$ python3 -q
>>> import numpy as np
>>> np.set_printoptions(suppress=True, linewidth=200)
>>> tidy = lambda a: np.round(a, 2) + 0
>>> W0 = np.array([[0, 1, 0, 1, 0, 0, 0],
...     [1, 0, 0, 1, 0, 0, 0],
...     [0, 0, 0, 0, 1, 0, 0],
...     [1, 1, 0, 0, 0, 0, 0],
...     [0, 0, 1, 0, 0, 0, 0],
...     [0, 0, 0, 0, 0, 0, 1],
...     [0, 0, 0, 0, 0, 1, 0]])
>>> # 3 blocks once reordered
>>> q, vecs = np.linalg.qr(W0[:, :5])[0], np.linalg.qr(W0[:, 5:])[0]
>>> sigma = np.linalg.svd(q.T @ vecs, compute_uv=False)
>>> sigma
array([0., 0.])
>>> u = np.array([-1, -3, 2, 1, 3, 2, 3])
>>> out = W0 + np.outer(u, np.eye(7)[4])
>>> out
array([[ 0.,  1.,  0.,  1., -1.,  0.,  0.],
       [ 1.,  0.,  0.,  1., -3.,  0.,  0.],
       [ 0.,  0.,  0.,  0.,  3.,  0.,  0.],
       [ 1.,  1.,  0.,  0.,  1.,  0.,  0.],
       [ 0.,  0.,  1.,  0.,  3.,  0.,  0.],
       [ 0.,  0.,  0.,  0.,  2.,  0.,  1.],
       [ 0.,  0.,  0.,  0.,  3.,  1.,  0.]])
>>> tidy(np.linalg.det(out) / np.linalg.det(W0)), tidy(1 + np.linalg.solve(W0, u)[4])
(np.float64(3.0), np.float64(3.0))
>>> np.linalg.matrix_rank(out - W0)
np.int64(1)
>>> out.sum(axis=1)
array([ 1., -1.,  3.,  3.,  4.,  3.,  4.])
>>> np.zeros(7, 7)
Traceback (most recent call last):
  File "<python-input-14>", line 1, in <module>
    np.zeros(7, 7)
    ~~~~~~~~^^^^^^
TypeError: Cannot interpret '7' as a data type
>>> np.diff(out, axis=0)
array([[ 1., -1.,  0.,  0., -2.,  0.,  0.],
       [-1.,  0.,  0., -1.,  6.,  0.,  0.],
       [ 1.,  1.,  0.,  0., -2.,  0.,  0.],
       [-1., -1.,  1.,  0.,  2.,  0.,  0.],
       [ 0.,  0., -1.,  0., -1.,  0.,  1.],
       [ 0.,  0.,  0.,  0.,  1.,  1., -1.]])
>>> tidy(np.linalg.svd(out, compute_uv=False))
array([6.56, 1.94, 1.  , 1.  , 1.  , 1.  , 0.47])
>>> np.count_nonzero(out)
np.int64(16)
>>> out.shape
(7, 7)
>>> np.linalg.matrix_rank(out)
np.int64(7)
>>> out[7]
Traceback (most recent call last):
  File "<python-input-20>", line 1, in <module>
    out[7]
    ~~~^^^
IndexError: index 7 is out of bounds for axis 0 with size 7
>>> out.sum(axis=0)
array([2., 2., 1., 2., 8., 1., 1.])
>>> tidy(np.linalg.norm(out))
np.float64(7.14)
>>> theta = np.deg2rad(120)
>>> K = np.eye(5)
>>> K[np.ix_([4, 2], [4, 2])] = [[np.cos(theta), -np.sin(theta)], [np.sin(theta), np.cos(theta)]]
>>> tidy(K)
array([[ 1.  ,  0.  ,  0.  ,  0.  ,  0.  ],
       [ 0.  ,  1.  ,  0.  ,  0.  ,  0.  ],
       [ 0.  ,  0.  , -0.5 ,  0.  ,  0.87],
       [ 0.  ,  0.  ,  0.  ,  1.  ,  0.  ],
       [ 0.  ,  0.  , -0.87,  0.  , -0.5 ]])
>>> out = np.linalg.inv(K)
>>> tidy(np.linalg.cond(K))
np.float64(1.0)
>>> tidy(K @ out)
array([[1., 0., 0., 0., 0.],
       [0., 1., 0., 0., 0.],
       [0., 0., 1., 0., 0.],
       [0., 0., 0., 1., 0.],
       [0., 0., 0., 0., 1.]])
>>> tidy(np.linalg.det(K) * out)
array([[ 1.  ,  0.  ,  0.  ,  0.  ,  0.  ],
       [ 0.  ,  1.  ,  0.  ,  0.  ,  0.  ],
       [ 0.  ,  0.  , -0.5 ,  0.  , -0.87],
       [ 0.  ,  0.  ,  0.  ,  1.  ,  0.  ],
       [ 0.  ,  0.  ,  0.87,  0.  , -0.5 ]])
>>> tidy(out)
array([[ 1.  ,  0.  ,  0.  ,  0.  ,  0.  ],
       [ 0.  ,  1.  ,  0.  ,  0.  ,  0.  ],
       [ 0.  ,  0.  , -0.5 ,  0.  , -0.87],
       [ 0.  ,  0.  ,  0.  ,  1.  ,  0.  ],
       [ 0.  ,  0.  ,  0.87,  0.  , -0.5 ]])
>>> tidy(np.linalg.slogdet(K)[0])
np.float64(1.0)
>>> vec = np.array([2, 0, 6, 4, 3])
>>> target = K @ vec
>>> tidy(target)
array([ 2. ,  0. , -0.4,  4. , -6.7])
>>> tidy(np.linalg.solve(K, target + K[:, 4]))
array([2., 0., 6., 4., 4.])
>>> tidy(np.linalg.solve(K.T, K[0]))
array([1., 0., 0., 0., 0.])
>>> tidy(K.T @ K)
array([[1., 0., 0., 0., 0.],
       [0., 1., 0., 0., 0.],
       [0., 0., 1., 0., 0.],
       [0., 0., 0., 1., 0.],
       [0., 0., 0., 0., 1.]])
>>> A = np.loadtxt("sample19.csv", delimiter=",")
>>> A
array([[ 1.54,  2.69,  6.96,  3.1 ,  6.87,  3.75,  0.79],
       [ 2.15,  1.79,  8.28,  3.55,  6.34,  3.65, -2.  ],
       [ 0.61,  3.31,  5.52,  5.3 ,  4.74,  3.26,  1.56],
       [ 3.21,  4.03,  5.27,  2.63,  8.41,  2.56,  1.22],
       [ 3.4 ,  2.42,  5.55,  2.2 ,  6.18,  4.39, -0.27],
       [ 3.71,  2.76,  6.33,  3.07,  3.86,  1.43,  0.66],
       [ 2.54,  1.61,  7.46,  3.75,  6.71,  3.26,  0.76],
       [ 1.1 ,  0.52,  5.11,  7.2 ,  6.96,  3.29,  0.04],
       [ 2.81,  2.75,  6.34,  4.29,  5.36,  1.96,  0.75],
       [ 1.49,  3.26,  6.79,  2.34,  8.4 ,  2.24, -1.16],
       [ 3.71,  3.14,  5.83,  3.59,  3.61,  3.31,  1.03],
       [ 2.14,  2.25,  5.26,  2.96,  6.78,  4.07, -1.13],
       [ 3.61,  2.73,  6.64,  4.49,  7.37,  2.12, -0.49],
       [ 3.84,  1.64,  4.91,  1.85,  3.94,  4.75,  0.7 ],
       [ 1.97,  3.76,  6.88,  2.03,  6.21,  3.29,  0.05],
       [ 5.27, -0.95,  6.28,  3.05,  7.5 ,  3.44, -3.06],
       [ 2.11,  3.08,  6.24,  3.19,  5.82,  3.91,  1.75],
       [ 2.94,  3.79,  6.51,  3.83,  6.62,  3.4 ,  2.2 ],
       [ 3.21,  4.63,  5.56,  2.6 ,  5.82,  2.68, -0.23],
       [ 3.72,  3.61,  6.77,  3.32,  7.04,  3.24, -0.11],
       [ 3.8 ,  4.72,  4.24,  2.88,  5.74,  3.85, -1.32],
       [ 3.76,  2.98,  7.12,  3.42,  6.3 ,  2.08, -2.24],
       [ 2.96,  3.51,  6.23,  2.37,  4.69,  2.88,  1.55],
       [ 2.19,  3.44,  5.17,  3.45,  5.58,  1.54, -0.86],
       [ 5.35,  1.75,  7.17,  2.65,  5.96,  3.93,  1.  ],
       [ 3.01,  3.55,  6.83,  1.48,  6.07,  2.41,  0.42],
       [ 3.33,  3.41,  7.61,  3.02,  5.38,  2.17,  1.26],
       [ 3.93,  3.54,  8.03,  1.49,  5.78,  1.42, -1.04],
       [ 2.24,  3.11,  4.63,  3.85,  5.88,  3.7 , -0.31],
       [ 2.01,  2.11,  4.4 ,  2.81,  6.31,  2.1 , -1.06],
       [ 2.07,  2.61,  6.8 ,  2.72,  6.87,  3.68, -0.78],
       [ 3.97,  4.1 ,  5.7 ,  3.14,  5.92,  4.71,  0.16],
       [ 2.07,  2.81,  5.47,  2.92,  5.94,  4.26,  1.26],
       [ 3.78,  2.35,  6.56,  2.04,  7.4 ,  3.43,  0.07]])
>>> lab = A[:, 0] > np.median(A[:, 0])
>>> u = A[lab].mean(axis=0) - A[~lab].mean(axis=0)
>>> lab.astype(int)
array([0, 0, 0, 1, 1, 1, 0, 0, 0, 0, 1, 0, 1, 1, 0, 1, 0, 0, 1, 1, 1, 1, 0, 0, 1, 1, 1, 1, 0, 0, 0, 1, 0, 1])
>>> out = np.array([[0, 0, 2, 2, 0, 2, 1, 1, 0],
...     [2, 1, 1, 1, 2, 0, 1, 0, 0],
...     [2, 2, 2, 2, 0, 1, 1, 1, 0],
...     [2, 2, 0, 1, 1, 2, 2, 2, 2],
...     [0, 1, 0, 2, 0, 1, 0, 0, 1],
...     [0, 2, 0, 1, 2, 1, 1, 0, 2],
...     [2, 1, 0, 2, 0, 2, 2, 0, 2],
...     [0, 1, 1, 1, 2, 2, 1, 1, 0],
...     [2, 0, 2, 2, 2, 1, 0, 2, 1]])
>>> M = out - out.T
>>> M
array([[ 0, -2,  0,  0,  0,  2, -1,  1, -2],
       [ 2,  0, -1, -1,  1, -2,  0, -1,  0],
       [ 0,  1,  0,  2,  0,  1,  1,  0, -2],
       [ 0,  1, -2,  0, -1,  1,  0,  1,  0],
       [ 0, -1,  0,  1,  0, -1,  0, -2, -1],
       [-2,  2, -1, -1,  1,  0, -1, -2,  1],
       [ 1,  0, -1,  0,  0,  1,  0, -1,  2],
       [-1,  1,  0, -1,  2,  2,  1,  0, -2],
       [ 2,  0,  2,  0,  1, -1, -2,  2,  0]])
>>> # antisymmetric, zero diagonal
>>> rk = np.linalg.matrix_rank(M)
>>> rk
np.int64(8)
>>> null = np.linalg.svd(M)[2][rk:].T
>>> [int(np.linalg.matrix_rank(M[:i])) for i in range(1, len(M) + 1)]
[1, 2, 3, 4, 5, 6, 7, 8, 8]
>>> np.allclose(M @ null, 0)
True
>>> [int(np.linalg.matrix_rank(M[:, :j + 1])) for j in range(9)]
[1, 2, 3, 4, 5, 6, 7, 8, 8]
>>> tidy(M @ null)
array([[0.],
       [0.],
       [0.],
       [0.],
       [0.],
       [0.],
       [0.],
       [0.],
       [0.]])
>>> np.linalg.matrix_rank(M.T @ M), np.linalg.matrix_rank(M @ M.T)
(np.int64(8), np.int64(8))
